>>> import numpy as np
>>> from numpy import linalg as LA
>>> np.set_printoptions(precision=1, suppress=True, linewidth=100)
>>> def tidy(a):
...     return np.round(a, 1) + 0
... 
>>> feats = np.array([[0.6, 0.8, 2.7],
...     [0.1, 1.0, -0.9],
...     [0.0, -0.1, -0.9],
...     [0.3, 1.7, -1.4],
...     [-0.5, 0.2, -0.7],
...     [-0.9, 0.6, -0.2],
...     [-0.8, 1.3, 0.6],
...     [-1.7, 1.3, -0.2],
...     [0.7, -0.7, 0.4],
...     [0.4, 1.1, -0.1],
...     [0.8, 0.0, 0.8],
...     [0.8, 0.5, 0.8],
...     [3.5, -2.6, 1.1],
...     [-5.1, -4.5, 3.6],
...     [-0.6, 0.6, 0.7]])
>>> C = feats[[7, 14]].astype(float)
>>> for _ in range(3):
...     z = LA.norm(feats[:, None] - C, axis=-1).argmin(axis=1)
...     C = np.array([feats[z == j].mean(axis=0) for j in range(2)])
... 
>>> print(z)
[1 0 0 0 0 0 0 0 1 0 1 1 1 1 0]
>>> print(np.bincount(z))
[9 6]
>>> ang = np.radians(72)
>>> Rm = np.eye(3)
>>> Rm[1, 1] = Rm[2, 2] = np.cos(ang)
>>> Rm[1, 2], Rm[2, 1] = -np.sin(ang), np.sin(ang)
>>> print(tidy(Rm))
[[ 1.   0.   0. ]
 [ 0.   0.3 -1. ]
 [ 0.   1.   0.3]]
>>> out = feats @ Rm.T
>>> print(tidy(np.abs(out - feats).max(axis=0)))
[0.  3.1 6.8]
>>> print(tidy(LA.det(Rm)), tidy(np.trace(Rm)))
1.0 1.6
>>> M = np.load("case14.npy")
>>> print(M)
[[ 3  3]
 [10 10]
 [ 3  3]
 [ 1  1]]
>>> left, sigma, VT = LA.svd(M)
>>> vecs = VT[:(sigma > 1e-8).sum()]
>>> rng = np.random.default_rng(483836)
>>> x0 = M[3] + 3 * M[2] + rng.integers(2) * np.eye(2)[1]
>>> print(x0)
[10. 11.]
>>> print(LA.matrix_rank(np.vstack([M, x0])))
2
